$ python -q
>>> import numpy as np
>>> np.set_printoptions(suppress=True, linewidth=140)
>>> W0 = np.load("case9.npy")
>>> print(W0)
[[3. 1. 0. 0. 0. 0. 0. 0. 0.]
 [0. 3. 1. 0. 0. 0. 0. 0. 0.]
 [0. 0. 3. 1. 0. 0. 0. 0. 0.]
 [0. 0. 0. 3. 1. 0. 0. 0. 0.]
 [0. 0. 0. 0. 3. 1. 0. 0. 0.]
 [0. 0. 0. 0. 0. 3. 1. 0. 0.]
 [0. 0. 0. 0. 0. 0. 3. 1. 0.]
 [0. 0. 0. 0. 0. 0. 0. 3. 1.]
 [0. 0. 0. 0. 0. 0. 0. 0. 3.]]
>>> print(np.count_nonzero(W0))
17
>>> print(np.diff(W0, axis=0))
[[-3.  2.  1.  0.  0.  0.  0.  0.  0.]
 [ 0. -3.  2.  1.  0.  0.  0.  0.  0.]
 [ 0.  0. -3.  2.  1.  0.  0.  0.  0.]
 [ 0.  0.  0. -3.  2.  1.  0.  0.  0.]
 [ 0.  0.  0.  0. -3.  2.  1.  0.  0.]
 [ 0.  0.  0.  0.  0. -3.  2.  1.  0.]
 [ 0.  0.  0.  0.  0.  0. -3.  2.  1.]
 [ 0.  0.  0.  0.  0.  0.  0. -3.  2.]]
>>> print(W0.sum(axis=0))
[3. 4. 4. 4. 4. 4. 4. 4. 4.]
>>> print(W0 - W0[0])
[[ 0.  0.  0.  0.  0.  0.  0.  0.  0.]
 [-3.  2.  1.  0.  0.  0.  0.  0.  0.]
 [-3. -1.  3.  1.  0.  0.  0.  0.  0.]
 [-3. -1.  0.  3.  1.  0.  0.  0.  0.]
 [-3. -1.  0.  0.  3.  1.  0.  0.  0.]
 [-3. -1.  0.  0.  0.  3.  1.  0.  0.]
 [-3. -1.  0.  0.  0.  0.  3.  1.  0.]
 [-3. -1.  0.  0.  0.  0.  0.  3.  1.]
 [-3. -1.  0.  0.  0.  0.  0.  0.  3.]]
>>> print(round(np.linalg.norm(W0), 2))
9.43
>>> print(np.abs(W0).max())
3.0
